$ ipython --no-banner

In [1]: import numpy as np

In [2]: import numpy.linalg as la

In [3]: np.set_printoptions(precision=3, suppress=True, linewidth=100)

In [4]: def rd(a):
   ...:     return np.round(a, 3) + 0
   ...: 

In [5]: arr = np.load("m.npy")

In [6]: arr
Out[6]: 
array([[4., 0., 0.],
       [0., 3., 6.],
       [0., 8., 4.]])

In [7]: ang = np.radians(180)

In [8]: R = np.eye(3)

In [9]: R[0, 0] = R[1, 1] = np.cos(ang)

In [10]: R[0, 1], R[1, 0] = -np.sin(ang), np.sin(ang)

In [11]: rd(R)
Out[11]: 
array([[-1.,  0.,  0.],
       [ 0., -1.,  0.],
       [ 0.,  0.,  1.]])

In [12]: M2 = arr @ R.T

In [13]: rd(M2)
Out[13]: 
array([[-4.,  0.,  0.],
       [ 0., -3.,  6.],
       [ 0., -8.,  4.]])

In [14]: np.allclose(arr @ arr.T, M2 @ M2.T)
Out[14]: True

In [15]: J = np.array([[1.4, -0.5, 0.3, -0.4],
    ...:     [1.6, -0.4, 2.1, 0.9],
    ...:     [0.5, 0.2, -1.2, -2.7],
    ...:     [0.0, 0.1, 1.7, -1.5]])

In [16]: J
Out[16]: 
array([[ 1.4, -0.5,  0.3, -0.4],
       [ 1.6, -0.4,  2.1,  0.9],
       [ 0.5,  0.2, -1.2, -2.7],
       [ 0. ,  0.1,  1.7, -1.5]])

In [17]: M2 = la.invert(J)
---------------------------------------------------------------------------
AttributeError                            Traceback (most recent call last)
Cell In[17], line 1
----> 1 M2 = la.invert(J)

AttributeError: module 'numpy.linalg' has no attribute 'invert'

In [18]: M2 = la.inv(J)

In [19]: rd(J @ M2)
Out[19]: 
array([[1., 0., 0., 0.],
       [0., 1., 0., 0.],
       [0., 0., 1., 0.],
       [0., 0., 0., 1.]])

In [20]: np.allclose(M2, J.T)
Out[20]: False

In [21]: rd(la.inv(M2))
Out[21]: 
array([[ 1.4, -0.5,  0.3, -0.4],
       [ 1.6, -0.4,  2.1,  0.9],
       [ 0.5,  0.2, -1.2, -2.7],
       [ 0. ,  0.1,  1.7, -1.5]])

In [22]: C2 = J.T @ J

In [23]: (J @ J.T).shape
Out[23]: (4, 4)

In [24]: rd(np.diag(C2))
Out[24]: array([ 4.77,  0.46,  8.83, 10.51])

In [25]: x = np.array([1, 2, 3, 1])

In [26]: rhs = J @ x

In [27]: coef, lr = np.zeros(4), 1 / la.norm(J, 2) ** 2

In [28]: for i in range(30):
    ...:     coef -= lr * J.T @ (J @ coef - rhs)
    ...:     if i % 10 == 0: print(i, round(la.norm(J @ coef - rhs), 3))
    ...: 
0 1.92
10 0.47
20 0.439

In [29]: rd(la.cond(J))
Out[29]: np.float64(17.149)
